>>> import numpy as np
>>> np.set_printoptions(suppress=True, linewidth=200)
>>> f = np.array([0, 2, 2, 1, 2, 0, 2])
>>> M = f[np.abs(np.subtract.outer(np.arange(7), np.arange(7)))]
>>> M
array([[0, 2, 2, 1, 2, 0, 2],
       [2, 0, 2, 2, 1, 2, 0],
       [2, 2, 0, 2, 2, 1, 2],
       [1, 2, 2, 0, 2, 2, 1],
       [2, 1, 2, 2, 0, 2, 2],
       [0, 2, 1, 2, 2, 0, 2],
       [2, 0, 2, 1, 2, 2, 0]])
>>> Q, vecs = np.linalg.qr(M[:, :1])[0], np.linalg.qr(M[:, 1:])[0]
>>> sig = np.linalg.svd(Q.T @ vecs, compute_uv=False)
>>> (sig > 0.9).sum()
np.int64(1)
>>> np.round(np.linalg.norm(Q @ Q.T - vecs @ vecs.T, 2), 2)
np.float64(1.0)
>>> np.all(np.linalg.eigvalsh(M) > 0)
np.False_
>>> np.round(np.linalg.eigvalsh(M).min(), 2)
np.float64(-4.24)
>>> rng = np.random.default_rng(69302)
>>> t = rng.uniform(0, 2 * np.pi, 11)
>>> Q, _ = np.linalg.qr(np.array([[-0.1, -1.5],
...     [0.9, 0.7],
...     [0.3, -0.8],
...     [-1.3, -1.0],
...     [-0.7, 0.4],
...     [0.4, 0.0]]))
>>> K = 5 * np.c_[np.cos(t), np.sin(t)] @ Q.T
>>> K.round(2)
array([[-3.72,  1.1 , -2.25, -1.56,  1.53, -0.3 ],
       [ 0.86, -2.57, -0.44,  3.71,  1.62, -1.02],
       [ 3.63, -1.43,  2.05,  2.03, -1.2 ,  0.13],
       [-1.94, -1.63, -2.08,  2.38,  2.68, -1.19],
       [ 3.04, -2.13,  1.33,  3.05, -0.21, -0.33],
       [ 0.28,  2.37,  1.18, -3.42, -2.2 ,  1.17],
       [ 1.74, -2.56,  0.2 ,  3.69,  1.03, -0.82],
       [-3.73,  1.06, -2.27, -1.5 ,  1.57, -0.32],
       [ 1.94,  1.63,  2.08, -2.38, -2.68,  1.19],
       [ 0.98,  2.12,  1.59, -3.08, -2.46,  1.21],
       [-0.48,  2.53,  0.7 , -3.65, -1.83,  1.08]])
>>> # looks like rank 2
>>> U, sig, VT = np.linalg.svd(K)
>>> vecs = VT[:(sig > 1e-8).sum()]
>>> x0 = K[3] + -1 * K[9] + rng.integers(2) * np.eye(6)[3]
>>> x0.round(2)
array([-2.92, -3.76, -3.68,  6.45,  5.14, -2.4 ])
>>> np.round(np.diag(vecs.T @ vecs), 2)
array([0.56, 0.27, 0.26, 0.56, 0.29, 0.06])
>>> np.allclose(vecs.T @ vecs @ x0, x0)
False
>>> G = K.T @ K
>>> np.round(np.diag(G), 2)
array([62.73, 43.94, 29.51, 91.37, 38.59,  8.86])
>>> (K @ K.T).shape
(11, 11)
>>> basis = np.array([[-0.2, -2.0, -1.0, -1.8, 0.5, -0.7, -0.9, -0.8, 0.7, 0.5, -0.5, -0.3, -0.5, -1.9],
...     [-0.1, 1.2, 0.7, 0.2, 0.0, 0.3, -2.7, 0.7, -0.3, -0.6, 0.9, 0.6, -1.3, 0.6]])
>>> data = np.array([[0, 2],
...     [-2, 2],
...     [1, 1],
...     [2, 1],
...     [2, 0],
...     [1, -1],
...     [-2, 1],
...     [0, 0],
...     [-2, 2],
...     [-2, 1],
...     [2, 1],
...     [-1, 2],
...     [-2, 0],
...     [1, -2],
...     [-2, 0],
...     [2, 0],
...     [2, 2],
...     [-2, 2],
...     [2, -2],
...     [0, 2],
...     [-2, -2],
...     [2, -2]]) @ basis + 0.05 * rng.normal(size=(22, 14))
>>> data.round(2) + 0
array([[-0.2 ,  2.34,  1.39,  0.39, -0.02,  0.69, -5.39,  1.48, -0.63, -1.13,  1.8 ,  1.18, -2.57,  1.21],
       [ 0.24,  6.4 ,  3.35,  4.05, -1.  ,  1.99, -3.64,  3.03, -1.99, -2.26,  2.85,  1.82, -1.63,  5.02],
       [-0.34, -0.75, -0.3 , -1.57,  0.48, -0.39, -3.74, -0.13,  0.44, -0.07,  0.41,  0.32, -1.84, -1.27],
       [-0.52, -2.78, -1.34, -3.37,  1.01, -1.09, -4.47, -0.87,  1.1 ,  0.43,  0.03,  0.  , -2.27, -3.25],
       [-0.43, -4.01, -1.92, -3.56,  0.93, -1.45, -1.86, -1.66,  1.43,  0.98, -1.04, -0.64, -1.02, -3.81],
       [-0.21, -3.13, -1.62, -1.97,  0.57, -0.97,  1.82, -1.53,  1.07,  1.22, -1.39, -0.89,  0.89, -2.51],
       [ 0.27,  5.19,  2.78,  3.76, -0.91,  1.75, -0.86,  2.27, -1.71, -1.55,  1.95,  1.18, -0.28,  4.42],
       [ 0.03, -0.01, -0.07, -0.03,  0.03,  0.04, -0.09, -0.04,  0.01,  0.02,  0.13, -0.01, -0.04,  0.06],
       [ 0.26,  6.38,  3.34,  4.01, -1.02,  2.01, -3.66,  2.97, -2.02, -2.22,  2.82,  1.76, -1.6 ,  5.08],
       [ 0.3 ,  5.19,  2.66,  3.76, -1.04,  1.68, -0.88,  2.29, -1.66, -1.65,  1.91,  1.24, -0.34,  4.4 ],
       [-0.55, -2.84, -1.35, -3.41,  0.99, -1.11, -4.5 , -0.94,  1.14,  0.25, -0.1 ,  0.04, -2.24, -3.08],
       [ 0.09,  4.44,  2.39,  2.19, -0.47,  1.19, -4.5 ,  2.24, -1.32, -1.61,  2.35,  1.52, -2.13,  3.02],
       [ 0.48,  4.11,  1.94,  3.63, -0.98,  1.36,  1.76,  1.69, -1.42, -1.  ,  1.  ,  0.63,  0.95,  3.68],
       [ 0.08, -4.41, -2.38, -2.22,  0.53, -1.27,  4.48, -2.29,  1.34,  1.67, -2.32, -1.52,  2.05, -3.09],
       [ 0.42,  3.99,  1.97,  3.55, -1.01,  1.4 ,  1.84,  1.55, -1.4 , -0.98,  0.98,  0.54,  0.94,  3.82],
       [-0.36, -3.97, -2.02, -3.5 ,  1.01, -1.34, -1.81, -1.55,  1.26,  0.93, -1.02, -0.56, -1.06, -3.83],
       [-0.58, -1.65, -0.64, -3.12,  1.05, -0.75, -7.19, -0.18,  0.77, -0.19,  0.8 ,  0.69, -3.6 , -2.53],
       [ 0.21,  6.37,  3.42,  4.07, -0.98,  2.06, -3.53,  2.96, -2.03, -2.16,  2.85,  1.75, -1.56,  5.03],
       [-0.19, -6.46, -3.4 , -3.99,  1.04, -1.96,  3.55, -2.99,  1.93,  2.14, -2.86, -1.78,  1.62, -5.01],
       [-0.17,  2.46,  1.38,  0.4 ,  0.07,  0.62, -5.38,  1.44, -0.62, -1.18,  1.75,  1.25, -2.61,  1.25],
       [ 0.54,  1.5 ,  0.56,  3.17, -1.09,  0.87,  7.19,  0.25, -0.86,  0.16, -0.87, -0.58,  3.6 ,  2.6 ],
       [-0.27, -6.44, -3.49, -3.96,  1.01, -2.02,  3.62, -2.97,  1.99,  2.23, -2.8 , -1.79,  1.6 , -4.93]])
>>> x0 = np.array([2, 4, -5, 3, 3, 4, -4, 2, -2, -4, 2, 0, 0, 5])
>>> (data @ x0).argmax()
np.int64(8)
>>> np.sign((data @ x0).round(6))
array([ 1.,  1.,  1., -1., -1., -1.,  1.,  1.,  1.,  1., -1.,  1.,  1., -1.,  1., -1.,  1.,  1., -1.,  1., -1., -1.])
